In [1]: import numpy as np

In [2]: import numpy.linalg as la

In [3]: np.set_printoptions(precision=3, suppress=True, linewidth=200)

In [4]: rng = np.random.default_rng(65713)

In [5]: idx = rng.integers(0, 3, 12)

In [6]: data = (idx[:, None] == idx) * 5 + np.eye(12)

In [7]: data
Out[7]: 
array([[6., 5., 0., 5., 0., 0., 0., 5., 0., 0., 5., 0.],
       [5., 6., 0., 5., 0., 0., 0., 5., 0., 0., 5., 0.],
       [0., 0., 6., 0., 5., 0., 5., 0., 5., 5., 0., 0.],
       [5., 5., 0., 6., 0., 0., 0., 5., 0., 0., 5., 0.],
       [0., 0., 5., 0., 6., 0., 5., 0., 5., 5., 0., 0.],
       [0., 0., 0., 0., 0., 6., 0., 0., 0., 0., 0., 5.],
       [0., 0., 5., 0., 5., 0., 6., 0., 5., 5., 0., 0.],
       [5., 5., 0., 5., 0., 0., 0., 6., 0., 0., 5., 0.],
       [0., 0., 5., 0., 5., 0., 5., 0., 6., 5., 0., 0.],
       [0., 0., 5., 0., 5., 0., 5., 0., 5., 6., 0., 0.],
       [5., 5., 0., 5., 0., 0., 0., 5., 0., 0., 6., 0.],
       [0., 0., 0., 0., 0., 5., 0., 0., 0., 0., 0., 6.]])

In [8]: # symmetric

In [9]: x = np.array([0, -2, -2, 2, 1, 2, -1, -2, -2, 0, 2, 1])

In [10]: h = np.maximum(data @ x, 0)

In [11]: np.maximum(data @ (3 * x), 0)
Out[11]: array([ 0.,  0.,  0.,  6.,  0., 51.,  0.,  0.,  0.,  0.,  6., 48.])

In [12]: np.maximum(data @ x, 0) - np.maximum(-data @ x, 0)
Out[12]: array([  0.,  -2., -22.,   2., -19.,  17., -21.,  -2., -22., -20.,   2.,  16.])

In [13]: np.tanh(data @ x)
Out[13]: array([ 0.   , -0.964, -1.   ,  0.964, -1.   ,  1.   , -1.   , -0.964, -1.   , -1.   ,  0.964,  1.   ])

In [14]: h
Out[14]: array([ 0.,  0.,  0.,  2.,  0., 17.,  0.,  0.,  0.,  0.,  2., 16.])

In [15]: np.flatnonzero(h > 1e-9)
Out[15]: array([ 3,  5, 10, 11])

In [16]: data * (h > 1e-9)[:, None]
Out[16]: 
array([[0., 0., 0., 0., 0., 0., 0., 0., 0., 0., 0., 0.],
       [0., 0., 0., 0., 0., 0., 0., 0., 0., 0., 0., 0.],
       [0., 0., 0., 0., 0., 0., 0., 0., 0., 0., 0., 0.],
       [5., 5., 0., 6., 0., 0., 0., 5., 0., 0., 5., 0.],
       [0., 0., 0., 0., 0., 0., 0., 0., 0., 0., 0., 0.],
       [0., 0., 0., 0., 0., 6., 0., 0., 0., 0., 0., 5.],
       [0., 0., 0., 0., 0., 0., 0., 0., 0., 0., 0., 0.],
       [0., 0., 0., 0., 0., 0., 0., 0., 0., 0., 0., 0.],
       [0., 0., 0., 0., 0., 0., 0., 0., 0., 0., 0., 0.],
       [0., 0., 0., 0., 0., 0., 0., 0., 0., 0., 0., 0.],
       [5., 5., 0., 5., 0., 0., 0., 5., 0., 0., 6., 0.],
       [0., 0., 0., 0., 0., 5., 0., 0., 0., 0., 0., 6.]])
